$ ipython --no-banner

In [1]: import numpy as np

In [2]: np.set_printoptions(precision=4, suppress=True, linewidth=160, legacy="1.25")

In [3]: def rnd(a):
   ...:     return np.round(a, 4) + 0
   ...: 

In [4]: M = np.array([[1, 1, 3, 3, 1, 1, 3, 3, 3, 2, 0, 1],
   ...:     [1, 2, 2, 2, 3, 0, 1, 0, 2, 2, 0, 1],
   ...:     [0, 1, 2, 3, 2, 2, 1, 1, 1, 1, 1, 0],
   ...:     [2, 0, 3, 2, 3, 1, 2, 2, 3, 2, 0, 0],
   ...:     [3, 3, 0, 3, 2, 2, 2, 2, 1, 0, 1, 0],
   ...:     [3, 0, 0, 0, 3, 0, 0, 3, 0, 1, 3, 0],
   ...:     [0, 2, 2, 2, 1, 3, 0, 1, 1, 3, 2, 1],
   ...:     [3, 1, 1, 2, 0, 1, 0, 1, 2, 2, 3, 2],
   ...:     [0, 1, 2, 2, 3, 2, 0, 3, 3, 2, 0, 2],
   ...:     [2, 2, 1, 1, 1, 2, 3, 2, 3, 1, 2, 3]])

In [5]: M
Out[5]: 
array([[1, 1, 3, 3, 1, 1, 3, 3, 3, 2, 0, 1],
       [1, 2, 2, 2, 3, 0, 1, 0, 2, 2, 0, 1],
       [0, 1, 2, 3, 2, 2, 1, 1, 1, 1, 1, 0],
       [2, 0, 3, 2, 3, 1, 2, 2, 3, 2, 0, 0],
       [3, 3, 0, 3, 2, 2, 2, 2, 1, 0, 1, 0],
       [3, 0, 0, 0, 3, 0, 0, 3, 0, 1, 3, 0],
       [0, 2, 2, 2, 1, 3, 0, 1, 1, 3, 2, 1],
       [3, 1, 1, 2, 0, 1, 0, 1, 2, 2, 3, 2],
       [0, 1, 2, 2, 3, 2, 0, 3, 3, 2, 0, 2],
       [2, 2, 1, 1, 1, 2, 3, 2, 3, 1, 2, 3]])

In [6]: vec = np.array([0, -1, 1, -3, 3, 3, 0, -3, 2, 2, 0, 1])

In [7]: np.sign((M @ vec).round(6))
Out[7]: array([ 1,  1,  1,  1, -1,  1,  1,  1,  1,  1])

In [8]: M @ (2 * vec)
Out[8]: array([ 2, 24, 10, 26, -8,  4, 24,  8, 26, 20])

In [9]: (M @ vec).argmax()
Out[9]: 3

In [10]: np.einsum("ij,j->i", M, vec)
Out[10]: array([ 1, 12,  5, 13, -4,  2, 12,  4, 13, 10])

In [11]: M * vec
Out[11]: 
array([[ 0, -1,  3, -9,  3,  3,  0, -9,  6,  4,  0,  1],
       [ 0, -2,  2, -6,  9,  0,  0,  0,  4,  4,  0,  1],
       [ 0, -1,  2, -9,  6,  6,  0, -3,  2,  2,  0,  0],
       [ 0,  0,  3, -6,  9,  3,  0, -6,  6,  4,  0,  0],
       [ 0, -3,  0, -9,  6,  6,  0, -6,  2,  0,  0,  0],
       [ 0,  0,  0,  0,  9,  0,  0, -9,  0,  2,  0,  0],
       [ 0, -2,  2, -6,  3,  9,  0, -3,  2,  6,  0,  1],
       [ 0, -1,  1, -6,  0,  3,  0, -3,  4,  4,  0,  2],
       [ 0, -1,  2, -6,  9,  6,  0, -9,  6,  4,  0,  2],
       [ 0, -2,  1, -3,  3,  6,  0, -6,  6,  2,  0,  3]])

In [12]: M @ vec
Out[12]: array([ 1, 12,  5, 13, -4,  2, 12,  4, 13, 10])

In [13]: m1 = np.loadtxt("dump.csv", delimiter=",")

In [14]: m1
Out[14]: 
array([[3., 5., 0., 0.],
       [2., 4., 0., 0.],
       [0., 0., 3., 5.],
       [0., 0., 2., 4.]])

In [15]: other = m1 / np.sqrt((m1 ** 2).mean(axis=1, keepdims=True))

In [16]: np.linalg.matrix_rank(m1 - m1.mean(axis=1, keepdims=True))
Out[16]: 3

In [17]: rnd(other[1])
Out[17]: array([0.8944, 1.7889, 0.    , 0.    ])

In [18]: rnd(np.linalg.norm(other, axis=1))
Out[18]: array([2., 2., 2., 2.])

In [19]: A = np.vander(np.arange(9) - 3, 4, increasing=True)

In [20]: A
Out[20]: 
array([[  1,  -3,   9, -27],
       [  1,  -2,   4,  -8],
       [  1,  -1,   1,  -1],
       [  1,   0,   0,   0],
       [  1,   1,   1,   1],
       [  1,   2,   4,   8],
       [  1,   3,   9,  27],
       [  1,   4,  16,  64],
       [  1,   5,  25, 125]])

In [21]: Q, r_ = np.linalg.qr(A)

In [22]: rnd(Q.T @ Q)
Out[22]: 
array([[1., 0., 0., 0.],
       [0., 1., 0., 0.],
       [0., 0., 1., 0.],
       [0., 0., 0., 1.]])

In [23]: Q.shape, r_.shape
Out[23]: ((9, 4), (4, 4))

In [24]: rnd(np.trace(Q @ Q.T))
Out[24]: 4.0

In [25]: rng = np.random.default_rng(8099)

In [26]: idx = rng.permutation(4)

In [27]: other = A[:, idx] * rng.choice([-1, 1], 4)

In [28]: other
Out[28]: 
array([[  27,   -3,    1,    9],
       [   8,   -2,    1,    4],
       [   1,   -1,    1,    1],
       [   0,    0,    1,    0],
       [  -1,    1,    1,    1],
       [  -8,    2,    1,    4],
       [ -27,    3,    1,    9],
       [ -64,    4,    1,   16],
       [-125,    5,    1,   25]])

In [29]: U, _, vt = np.linalg.svd(A.T @ other)

In [30]: idx
Out[30]: array([3, 1, 0, 2])

In [31]: rnd(U @ vt)
Out[31]: 
array([[ 0.,  0.,  1.,  0.],
       [ 0.,  1.,  0.,  0.],
       [ 0.,  0.,  0.,  1.],
       [-1.,  0.,  0.,  0.]])
